% ipython --no-banner

In [1]: import numpy as np

In [2]: from numpy import linalg as LA

In [3]: np.set_printoptions(suppress=True, linewidth=140)

In [4]: J = np.array([[-2, -2, -2, -2, 3, 2, -1],
   ...:     [-1, 3, -3, 2, 3, -2, 3],
   ...:     [-3, 1, -3, -3, 3, 0, 0],
   ...:     [-3, -3, 2, 0, -3, 1, 1],
   ...:     [2, -2, 0, -2, -1, -3, -2],
   ...:     [-1, -2, 2, -2, -2, -1, 2],
   ...:     [3, -3, 0, 0, 3, 2, -3]])

In [5]: O, R = LA.qr(J)

In [6]: np.round(O @ R, 4) + 0
Out[6]: 
array([[-2., -2., -2., -2.,  3.,  2., -1.],
       [-1.,  3., -3.,  2.,  3., -2.,  3.],
       [-3.,  1., -3., -3.,  3.,  0.,  0.],
       [-3., -3.,  2.,  0., -3.,  1.,  1.],
       [ 2., -2.,  0., -2., -1., -3., -2.],
       [-1., -2.,  2., -2., -2., -1.,  2.],
       [ 3., -3.,  0.,  0.,  3.,  2., -3.]])

In [7]: round(float(abs(R[0, 0])), 4), round(LA.norm(J[:, 0]), 4)
Out[7]: (6.0828, np.float64(6.0828))

In [8]: np.allclose(R.T @ R, J.T @ J)
Out[8]: True

In [9]: np.round(np.abs(np.diag(R)), 4)
Out[9]: array([6.0828, 6.2903, 4.5662, 3.649 , 2.4117, 2.7218, 0.7606])

In [10]: rng = np.random.default_rng(27239)

In [11]: labels = rng.permutation(7)

In [12]: Y = J[:, labels] * rng.choice([-1, 1], 7)

In [13]: Y
Out[13]: 
array([[-2,  3, -1,  2, -2,  2, -2],
       [ 2,  3,  3,  1,  2,  3,  3],
       [-3,  3,  0,  3,  0,  3,  1],
       [ 0, -3,  1,  3, -1, -2, -3],
       [-2, -1, -2, -2,  3,  0, -2],
       [-2, -2,  2,  1,  1, -2, -2],
       [ 0,  3, -3, -3, -2,  0, -3]])

In [14]: U, _, vt = LA.svd(J.T @ Y)

In [15]: print(labels)
[3 4 6 0 5 2 1]

In [16]: vec = np.array([5, 4, 2, 1, 0, 0, 5])

In [17]: y = Y @ vec

In [18]: c, lr = np.zeros(7), 1 / LA.norm(Y, 2) ** 2

In [19]: for i in range(30):
    ...:     c -= lr * Y.T @ (Y @ c - y)
    ...:     if i % 5 == 0: print(i, round(LA.norm(Y @ c - y), 4))
    ...: 
0 17.068
5 2.8103
10 1.1657
15 0.8877
20 0.7883
25 0.7396

In [20]: print(c.round(4))
[ 4.6885  2.8277  2.7971  0.0722 -0.8784  1.7881  4.6625]

In [21]: Y = J[0, 0] * J[1:] - np.outer(J[1:, 0], J[0])

In [22]: Y
Out[22]: 
array([[  0,  -8,   4,  -6,  -3,   6,  -7],
       [  0,  -8,   0,   0,   3,   6,  -3],
       [  0,   0, -10,  -6,  15,   4,  -5],
       [  0,   8,   4,   8,  -4,   2,   6],
       [  0,   2,  -6,   2,   7,   4,  -5],
       [  0,  12,   6,   6, -15, -10,   9]])

In [23]: LA.matrix_rank(Y), LA.matrix_rank(J)
Out[23]: (np.int64(6), np.int64(7))

In [24]: print(J[:, 0] / J[0, 0])
[ 1.   0.5  1.5  1.5 -1.   0.5 -1.5]

In [25]: np.flatnonzero(~Y.round(6).any(axis=1))
Out[25]: array([], dtype=int64)

In [26]: F = 0.2 ** np.abs(np.subtract.outer(np.arange(8), np.arange(8)))

In [27]: F.round(4) + 0
Out[27]: 
array([[1.    , 0.2   , 0.04  , 0.008 , 0.0016, 0.0003, 0.0001, 0.    ],
       [0.2   , 1.    , 0.2   , 0.04  , 0.008 , 0.0016, 0.0003, 0.0001],
       [0.04  , 0.2   , 1.    , 0.2   , 0.04  , 0.008 , 0.0016, 0.0003],
       [0.008 , 0.04  , 0.2   , 1.    , 0.2   , 0.04  , 0.008 , 0.0016],
       [0.0016, 0.008 , 0.04  , 0.2   , 1.    , 0.2   , 0.04  , 0.008 ],
       [0.0003, 0.0016, 0.008 , 0.04  , 0.2   , 1.    , 0.2   , 0.04  ],
       [0.0001, 0.0003, 0.0016, 0.008 , 0.04  , 0.2   , 1.    , 0.2   ],
       [0.    , 0.0001, 0.0003, 0.0016, 0.008 , 0.04  , 0.2   , 1.    ]])

In [28]: evals, evecs = LA.eigh(F)

In [29]: vec = np.array([1, 0, 2, 1, 0, 2, 0, 0])

In [30]: round(float(vec @ F @ vec / (vec @ vec)), 4), np.round(evals[0], 4), round(float(evals[-1]), 4)
Out[30]: (1.1201, np.float64(0.6789), 1.4507)

In [31]: np.round(evecs * np.maximum(evals, 0) @ evecs.T, 4) + 0
Out[31]: 
array([[1.    , 0.2   , 0.04  , 0.008 , 0.0016, 0.0003, 0.0001, 0.    ],
       [0.2   , 1.    , 0.2   , 0.04  , 0.008 , 0.0016, 0.0003, 0.0001],
       [0.04  , 0.2   , 1.    , 0.2   , 0.04  , 0.008 , 0.0016, 0.0003],
       [0.008 , 0.04  , 0.2   , 1.    , 0.2   , 0.04  , 0.008 , 0.0016],
       [0.0016, 0.008 , 0.04  , 0.2   , 1.    , 0.2   , 0.04  , 0.008 ],
       [0.0003, 0.0016, 0.008 , 0.04  , 0.2   , 1.    , 0.2   , 0.04  ],
       [0.0001, 0.0003, 0.0016, 0.008 , 0.04  , 0.2   , 1.    , 0.2   ],
       [0.    , 0.0001, 0.0003, 0.0016, 0.008 , 0.04  , 0.2   , 1.    ]])

In [32]: np.round(evecs * np.abs(evals) @ evecs.T, 4) + 0
Out[32]: 
array([[1.    , 0.2   , 0.04  , 0.008 , 0.0016, 0.0003, 0.0001, 0.    ],
       [0.2   , 1.    , 0.2   , 0.04  , 0.008 , 0.0016, 0.0003, 0.0001],
       [0.04  , 0.2   , 1.    , 0.2   , 0.04  , 0.008 , 0.0016, 0.0003],
       [0.008 , 0.04  , 0.2   , 1.    , 0.2   , 0.04  , 0.008 , 0.0016],
       [0.0016, 0.008 , 0.04  , 0.2   , 1.    , 0.2   , 0.04  , 0.008 ],
       [0.0003, 0.0016, 0.008 , 0.04  , 0.2   , 1.    , 0.2   , 0.04  ],
       [0.0001, 0.0003, 0.0016, 0.008 , 0.04  , 0.2   , 1.    , 0.2   ],
       [0.    , 0.0001, 0.0003, 0.0016, 0.008 , 0.04  , 0.2   , 1.    ]])

In [33]: print(np.abs(F).sum(axis=1).max(), round(float(np.abs(evals).max()), 4))
1.4976 1.4507
